$ python3 -q
>>> import numpy as np
>>> import numpy.linalg as la
>>> np.set_printoptions(precision=2, suppress=True, linewidth=140)
>>> arr = np.load("a.npy")
>>> arr
array([[3, 0, 3, 0],
       [0, 2, 0, 2],
       [3, 0, 3, 0],
       [0, 2, 0, 2]])
>>> # column 2 repeats column 0
>>> P = np.triu(np.array([[-6, 0, 9, -5], [9, 7, 8, -4], [-1, 4, -3, 6], [-7, 6, 6, -9]]), 1) + np.eye(4)
>>> A2 = P @ arr @ la.inv(P)
>>> la.matrix_rank(A2)
np.int64(2)
>>> A2
array([[  30.,  -10., -160., 1060.],
       [  24.,   -6., -144.,  954.],
       [   3.,   12., -120.,  795.],
       [   0.,    2.,  -16.,  106.]])
>>> round(float(la.det(A2)), 2)
0.0
>>> np.round(np.poly(A2), 2) + 0
array([  1., -10.,  24.,   0.,   0.])
>>> ev, V = la.eigh(arr)
>>> ev.sum(), np.trace(arr)
(np.float64(10.0), np.int64(10))
>>> np.round(V.T @ arr @ V, 2) + 0
array([[0., 0., 0., 0.],
       [0., 0., 0., 0.],
       [0., 0., 4., 0.],
       [0., 0., 0., 6.]])
>>> la.eigvalsh(arr + -1 * np.eye(4))
array([-1., -1.,  3.,  5.])
>>> V @ np.diag(ev) @ V.T
array([[3., 0., 3., 0.],
       [0., 2., 0., 2.],
       [3., 0., 3., 0.],
       [0., 2., 0., 2.]])
>>> np.round(la.det(arr), 2)
np.float64(0.0)
>>> arr @ arr
array([[18,  0, 18,  0],
       [ 0,  8,  0,  8],
       [18,  0, 18,  0],
       [ 0,  8,  0,  8]])
>>> np.flatnonzero(la.matrix_power((arr != 0) + (arr.T != 0) + np.eye(4), 4)[2])
array([0, 2])
>>> (la.matrix_power((arr != 0) + (arr.T != 0) + np.eye(4), 4) > 0).astype(int)
array([[1, 0, 1, 0],
       [0, 1, 0, 1],
       [1, 0, 1, 0],
       [0, 1, 0, 1]])
>>> (arr != 0).astype(int)
array([[1, 0, 1, 0],
       [0, 1, 0, 1],
       [1, 0, 1, 0],
       [0, 1, 0, 1]])
>>> s = 3 * 0.5 ** np.arange(9)
>>> O, _ = la.qr(np.array([[-1.0, -0.7, 0.3, 1.4, -0.1, 0.3, 0.4, 2.1, -1.4],
...     [0.4, 0.8, -1.1, 0.5, -0.5, 0.8, -2.3, 1.3, 1.7],
...     [0.8, 0.9, 0.8, -0.4, 1.4, -0.8, 0.7, 0.2, 0.2],
...     [-0.5, -0.9, -0.5, 2.1, 0.0, -1.6, -2.4, 0.1, -1.6],
...     [2.0, -1.4, -0.4, 1.0, -1.1, 1.0, -0.5, 2.1, 1.0],
...     [0.6, -1.1, -1.1, 0.1, -1.2, 0.6, -0.8, -0.2, 0.2],
...     [2.3, -0.2, -0.3, -1.0, 0.5, -0.4, 1.9, 0.6, -1.6],
...     [0.3, 0.6, 0.9, 0.0, -0.8, 0.8, -0.5, -0.6, -1.7],
...     [0.6, -0.5, -1.4, -0.5, 0.3, 2.0, 0.3, -0.2, -0.1]]))
>>> rng = np.random.default_rng(2394)
>>> m1 = rng.normal(size=(29, 9)) * s @ O
>>> m1.round(2) + 0
array([[ 0.32, -0.8 ,  0.46,  0.55, -0.09, -0.98,  1.08, -0.14, -0.41],
       [-0.8 ,  1.66, -0.54,  0.76, -0.28, -0.38, -0.13, -1.01, -0.95],
       [-0.29,  0.82, -1.08,  0.67,  0.26,  0.37, -0.28, -0.17,  0.15],
       [ 0.56, -0.93,  1.59, -0.61, -0.73, -0.87,  0.56,  0.06, -0.89],
       [-0.59,  1.84, -2.22,  1.46,  0.71,  0.22,  0.26, -0.56,  0.14],
       [ 0.53, -0.44, -0.07,  0.63, -0.06, -0.53,  0.9 ,  0.21, -0.39],
       [ 0.53, -1.07,  1.95, -0.31, -1.01, -1.09,  0.55,  0.04, -0.88],
       [-1.75,  2.23, -1.36, -1.43,  1.01,  2.26, -3.1 , -0.5 ,  1.83],
       [-0.68,  0.53,  0.16, -0.6 , -0.05,  0.7 , -1.37, -0.19,  0.42],
       [ 1.65, -2.3 ,  1.57,  0.92, -0.85, -2.16,  2.87,  0.48, -1.4 ],
       [-1.52,  1.87, -1.18,  0.38, -0.24,  1.89, -2.88, -0.44,  0.43],
       [-1.81,  2.85, -1.78, -0.18,  0.67,  1.76, -2.68, -0.81,  1.39],
       [ 0.5 , -0.72,  0.73,  0.74, -0.71, -1.02,  1.09,  0.03, -0.99],
       [-0.89,  1.31, -0.27, -0.2 ,  0.  ,  0.32, -1.04, -0.61,  0.07],
       [ 0.6 , -1.09,  1.44, -1.01, -0.5 , -0.11, -0.15,  0.5 ,  0.04],
       [-0.48,  0.39,  0.86, -1.17, -0.27,  0.37, -1.14, -0.16,  0.37],
       [ 1.85, -1.8 , -0.03,  2.56, -0.23, -2.86,  4.61,  0.23, -1.98],
       [-1.05,  1.33,  0.3 , -0.84, -0.36,  0.67, -1.85, -0.63, -0.06],
       [-0.13,  0.18,  0.76, -0.18, -0.96,  0.42, -1.24,  0.07, -0.43],
       [-0.42,  0.66, -0.02, -0.13, -0.22,  0.43, -0.92, -0.15,  0.15],
       [-0.55,  0.33,  0.7 , -2.22,  0.03,  1.74, -2.7 ,  0.27,  1.2 ],
       [-0.93,  1.34,  0.02, -0.66, -0.28,  0.88, -1.95, -0.52,  0.04],
       [ 0.66, -0.93, -0.47,  1.71,  0.  , -1.01,  2.02,  0.21, -0.63],
       [ 0.38, -0.61, -1.08,  1.54,  0.66, -0.72,  1.82,  0.09,  0.06],
       [ 0.3 , -0.06, -0.39,  0.86,  0.31, -1.13,  1.63, -0.35, -0.64],
       [ 0.22,  0.  , -0.07,  0.2 ,  0.2 , -0.85,  1.19, -0.29, -0.57],
       [ 1.12, -1.45,  1.96,  0.31, -1.22, -2.03,  1.95,  0.02, -1.79],
       [-1.99,  2.33, -2.15, -1.59,  1.48,  3.36, -3.97, -0.21,  2.62],
       [-0.48,  0.84, -0.02, -1.08,  0.18,  0.87, -1.39, -0.07,  0.61]])
>>> A2 = np.c_[m1[:, :5] @ np.array([[0, 2, 2, 2, 1],
...     [2, 2, 2, 0, 0],
...     [1, 0, 2, 0, 2],
...     [1, 0, 1, 0, 1],
...     [1, 2, 0, 1, 0]]), np.array([0, 0, 0, 2, -1, 1, -2, 1, -1, -2, -2, 1, -1, -2, -1, -1, 2, 2, 0, 2, -1, 2, 2, 2, -2, 1, 2, -1, 2])]
>>> A2
array([[-0.69, -1.15,  0.49,  0.55,  1.78,  0.  ],
       [ 3.26,  1.14,  1.4 , -1.89, -1.12,  0.  ],
       [ 1.49,  1.58, -0.44, -0.32, -1.78,  0.  ],
       [-1.6 , -2.19,  1.84,  0.39,  3.14,  2.  ],
       [ 3.63,  3.91, -0.49, -0.48, -3.57, -1.  ],
       [-0.39,  0.05,  0.65,  0.99,  1.01,  1.  ],
       [-1.52, -3.11,  2.5 ,  0.04,  4.12, -2.  ],
       [ 2.68,  2.98, -3.2 , -2.5 , -5.91,  1.  ],
       [ 0.57, -0.42, -0.59, -1.42, -0.96, -1.  ],
       [-2.96, -3.  ,  2.76,  2.45,  5.71, -2.  ],
       [ 2.71,  0.23, -1.26, -3.27, -3.49, -2.  ],
       [ 4.42,  3.43, -1.65, -2.95, -5.54,  1.  ],
       [-0.68, -1.85,  1.76,  0.3 ,  2.69, -1.  ],
       [ 2.15,  0.84,  0.11, -1.77, -1.62, -2.  ],
       [-2.24, -1.97,  0.9 ,  0.7 ,  2.48, -1.  ],
       [ 0.2 , -0.72,  0.36, -1.23,  0.06, -1.  ],
       [-1.3 , -0.37,  2.6 ,  3.47,  4.35,  2.  ],
       [ 1.76, -0.17,  0.32, -2.46, -1.28,  2.  ],
       [-0.03, -1.83,  1.43, -1.22,  1.21,  0.  ],
       [ 0.95,  0.04,  0.32, -1.06, -0.58,  2.  ],
       [-0.84, -0.4 , -1.28, -1.08, -1.38, -1.  ],
       [ 1.77,  0.25,  0.2 , -2.15, -1.55,  2.  ],
       [-0.62, -0.55,  0.22,  1.32,  1.43,  2.  ],
       [-0.1 ,  0.86, -1.09,  1.42, -0.25,  2.  ],
       [ 0.66,  1.1 ,  0.56,  0.91,  0.38, -2.  ],
       [ 0.32,  0.83,  0.49,  0.64,  0.28,  1.  ],
       [-1.84, -3.1 ,  3.58,  1.02,  5.36,  2.  ],
       [ 2.4 ,  3.64, -5.21, -2.5 , -7.87, -1.  ],
       [ 0.77,  1.08, -0.4 , -0.79, -1.6 ,  2.  ]])
>>> la.norm(la.qr(m1)[0].T @ A2, axis=0) ** 2 / ((A2 ** 2).sum(axis=0) + 1e-12)
array([1.  , 1.  , 1.  , 1.  , 1.  , 0.09])
>>> la.matrix_rank(A2)
np.int64(6)
>>> np.round(la.lstsq(m1, A2[:, 0])[0], 2) + 0
array([0., 2., 1., 1., 1., 0., 0., 0., 0.])
>>> np.round(la.norm(A2 - m1 @ la.lstsq(m1, A2)[0], axis=0), 2) + 0
array([0. , 0. , 0. , 0. , 0. , 7.8])
>>> U, s, Vh = la.svd(m1, full_matrices=False)
>>> np.round(U.T @ m1 @ Vh.T, 2) + 0
array([[16.83,  0.  ,  0.  ,  0.  ,  0.  ,  0.  ,  0.  ,  0.  ,  0.  ],
       [ 0.  ,  7.38,  0.  ,  0.  ,  0.  ,  0.  ,  0.  ,  0.  ,  0.  ],
       [ 0.  ,  0.  ,  4.17,  0.  ,  0.  ,  0.  ,  0.  ,  0.  ,  0.  ],
       [ 0.  ,  0.  ,  0.  ,  2.04,  0.  ,  0.  ,  0.  ,  0.  ,  0.  ],
       [ 0.  ,  0.  ,  0.  ,  0.  ,  0.85,  0.  ,  0.  ,  0.  ,  0.  ],
       [ 0.  ,  0.  ,  0.  ,  0.  ,  0.  ,  0.55,  0.  ,  0.  ,  0.  ],
       [ 0.  ,  0.  ,  0.  ,  0.  ,  0.  ,  0.  ,  0.21,  0.  ,  0.  ],
       [ 0.  ,  0.  ,  0.  ,  0.  ,  0.  ,  0.  ,  0.  ,  0.08,  0.  ],
       [ 0.  ,  0.  ,  0.  ,  0.  ,  0.  ,  0.  ,  0.  ,  0.  ,  0.06]])
>>> (s > 1e-8).sum()
np.int64(9)
>>> np.round(U.T @ U, 2) + 0
array([[1., 0., 0., 0., 0., 0., 0., 0., 0.],
       [0., 1., 0., 0., 0., 0., 0., 0., 0.],
       [0., 0., 1., 0., 0., 0., 0., 0., 0.],
       [0., 0., 0., 1., 0., 0., 0., 0., 0.],
       [0., 0., 0., 0., 1., 0., 0., 0., 0.],
       [0., 0., 0., 0., 0., 1., 0., 0., 0.],
       [0., 0., 0., 0., 0., 0., 1., 0., 0.],
       [0., 0., 0., 0., 0., 0., 0., 1., 0.],
       [0., 0., 0., 0., 0., 0., 0., 0., 1.]])
>>> np.allclose(U * s @ Vh, m1)
True
>>> basis = m1[[1, 14]].astype(float)
>>> for _ in range(7):
...     lab = la.norm(m1[:, None] - basis, axis=-1).argmin(axis=1)
...     basis = np.array([m1[lab == j].mean(axis=0) for j in range(2)])
... 
>>> lab
array([1, 0, 0, 1, 0, 1, 1, 0, 0, 1, 0, 0, 1, 0, 1, 0, 1, 0, 0, 0, 0, 0, 1, 1, 1, 1, 1, 0, 0])
>>> basis
array([[-0.9 ,  1.28, -0.49, -0.44,  0.1 ,  0.99, -1.65, -0.35,  0.5 ],
       [ 0.71, -0.94,  0.58,  0.62, -0.33, -1.18,  1.55,  0.08, -0.81]])
>>> x0 = np.array([-2, -4, 0, 9, -7, -2, 7, -1, 6])
>>> m1 @ np.eye(9)[3]
array([ 0.55,  0.76,  0.67, -0.61,  1.46,  0.63, -0.31, -1.43, -0.6 ,  0.92,  0.38, -0.18,  0.74, -0.2 , -1.01, -1.17,  2.56, -0.84, -0.18,
       -0.13, -2.22, -0.66,  1.71,  1.54,  0.86,  0.2 ,  0.31, -1.59, -1.08])
>>> m1 @ np.ones(9)
array([-0.02, -1.67,  0.46, -1.26,  1.25,  0.77, -1.3 , -0.83, -1.09,  0.78, -1.68, -0.57, -0.36, -1.3 , -0.28, -1.23,  2.34, -2.49, -1.53,
       -0.62, -1.21, -2.06,  1.57,  2.14,  0.52,  0.02, -1.12, -0.13, -0.54])
>>> (m1 @ x0).argmax()
np.int64(16)
>>> x0 = np.array([-6, 5, -4, -2, -7, -2, 6, -3, 6])
>>> rhs = m1 @ x0
>>> la.lstsq(m1, rhs)[0]
array([-6.,  5., -4., -2., -7., -2.,  6., -3.,  6.])
>>> rhs = rhs + 0.1 * rng.normal(size=29)
>>> rhs
array([ -1.95,  12.87,   5.92,  -8.55,  17.36,  -2.37,  -8.46,  12.25,   1.03, -12.02,   6.97,  19.01,  -3.46,   8.58, -11.29,   0.84,
        -2.91,   5.03,  -5.47,   2.6 ,  -7.06,   4.01,  -0.34,   3.74,   4.79,   3.32,  -8.79,  10.77,   1.84])
>>> beta, *_ = la.lstsq(m1, rhs)
>>> [round(float(la.norm(la.solve(m1.T @ m1 + lam * np.eye(9), m1.T @ rhs))), 2) for lam in (0, 1, 10, 100)]
[15.27, 6.51, 4.43, 1.97]
>>> beta.round()
array([-7.,  5., -5., -2., -7., -3.,  6., -2.,  6.])
>>> beta
array([-6.83,  4.9 , -4.52, -2.33, -7.4 , -2.69,  5.94, -1.96,  5.94])
>>> W0 = np.load("dump.npy")
>>> W0
array([[ 0.57, -0.53,  0.34,  0.34, -0.34, -0.24],
       [-0.53,  0.35,  0.41,  0.41, -0.41, -0.29],
       [ 0.34,  0.41,  0.74, -0.26,  0.26,  0.19],
       [ 0.34,  0.41, -0.26,  0.74,  0.26,  0.19],
       [-0.34, -0.41,  0.26,  0.26,  0.74, -0.19],
       [-0.24, -0.29,  0.19,  0.19, -0.19,  0.87]])
>>> # symmetric
>>> f = np.array([4, 3])
>>> np.convolve(W0[3], f)
array([1.35, 2.66, 0.19, 2.17, 3.26, 1.53, 0.56])
>>> np.cross(W0[3, :3], W0[2, :3])
array([ 0.41, -0.34,  0.  ])
>>> np.array([np.convolve(row, f, "same") for row in W0])
array([[ 2.27, -0.42, -0.24,  2.36, -0.34, -1.97],
       [-2.12, -0.18,  2.71,  2.88, -0.41, -2.41],
       [ 1.35,  2.66,  4.19,  1.17,  0.26,  1.53],
       [ 1.35,  2.66,  0.19,  2.17,  3.26,  1.53],
       [-1.35, -2.66, -0.19,  1.83,  3.74,  1.47],
       [-0.96, -1.9 , -0.13,  1.31, -0.19,  2.9 ]])
>>> f, v = W0[5], W0[2]
>>> np.round(f @ v, 2)
np.float64(0.0)
>>> pr = (f @ v) / (f @ f) * f
>>> np.outer(f, v)
array([[-0.08, -0.1 , -0.18,  0.06, -0.06, -0.05],
       [-0.1 , -0.12, -0.22,  0.08, -0.08, -0.06],
       [ 0.06,  0.08,  0.14, -0.05,  0.05,  0.04],
       [ 0.06,  0.08,  0.14, -0.05,  0.05,  0.04],
       [-0.06, -0.08, -0.14,  0.05, -0.05, -0.04],
       [ 0.29,  0.36,  0.64, -0.23,  0.23,  0.16]])
>>> round(float(la.norm(f + v) ** 2 + la.norm(f - v) ** 2), 2)
4.0
>>> x0 = np.array([-1, -1, 2, -1, 0, -1])
>>> rhs = W0 @ x0
>>> rhs
array([ 0.54,  0.88,  0.8 , -2.2 ,  1.2 , -0.14])
>>> np.round(la.solve(W0, rhs + W0[:, 2]), 2) + 0
array([-1., -1.,  3., -1.,  0., -1.])
>>> ev, V = la.eigh(W0)
>>> (ev > 1e-8).sum(), (ev < -1e-8).sum()
(np.int64(5), np.int64(1))
>>> np.unique(ev.round(6) + 0, return_counts=True)[1]
array([1, 5])
>>> np.round(ev.sum(), 2), np.trace(W0)
(np.float64(4.0), np.float64(4.0))
>>> ev
array([-1.,  1.,  1.,  1.,  1.,  1.])
>>> np.round(V.T @ V, 2) + 0
array([[1., 0., 0., 0., 0., 0.],
       [0., 1., 0., 0., 0., 0.],
       [0., 0., 1., 0., 0., 0.],
       [0., 0., 0., 1., 0., 0.],
       [0., 0., 0., 0., 1., 0.],
       [0., 0., 0., 0., 0., 1.]])
>>> E = np.load("case2.npy")
>>> E
array([[-0.4 ,  2.37,  1.2 ],
       [-0.3 ,  1.38,  0.7 ],
       [ 0.5 ,  0.04,  0.  ],
       [-1.4 , -2.58, -1.3 ],
       [ 1.  ,  0.64,  0.3 ],
       [-0.2 ,  1.  ,  0.5 ],
       [-1.  ,  0.49,  0.2 ],
       [ 0.1 , -1.07, -0.5 ],
       [ 0.5 , -0.42, -0.2 ],
       [-0.5 ,  0.6 ,  0.3 ],
       [-1.7 , -0.05,  0.  ],
       [-0.8 ,  1.64,  0.8 ],
       [ 0.9 ,  1.21,  0.6 ],
       [-0.2 ,  1.79,  0.9 ],
       [ 2.6 , -1.82, -0.9 ],
       [ 1.1 ,  0.23,  0.1 ],
       [ 0.8 ,  0.74,  0.4 ],
       [-0.5 ,  2.84,  1.4 ],
       [-1.4 , -2.05, -1.  ],
       [-1.1 , -2.07, -1.  ],
       [ 0.4 ,  0.96,  0.5 ],
       [ 0.6 ,  2.18,  1.1 ],
       [ 2.6 , -4.21, -2.1 ],
       [ 0.  ,  0.2 ,  0.1 ]])
>>> x0 = np.array([2, 0, 5])
>>> rhs = E @ x0
>>> beta, lr = np.zeros(3), 1 / la.norm(E, 2) ** 2
>>> for i in range(6):
...     beta -= lr * E.T @ (E @ beta - rhs)
...     if i % 2 == 0: print(i, round(la.norm(E @ beta - rhs), 2))
... 
0 8.34
2 3.96
4 1.9
>>> np.round(la.cond(E), 2)
np.float64(109.5)
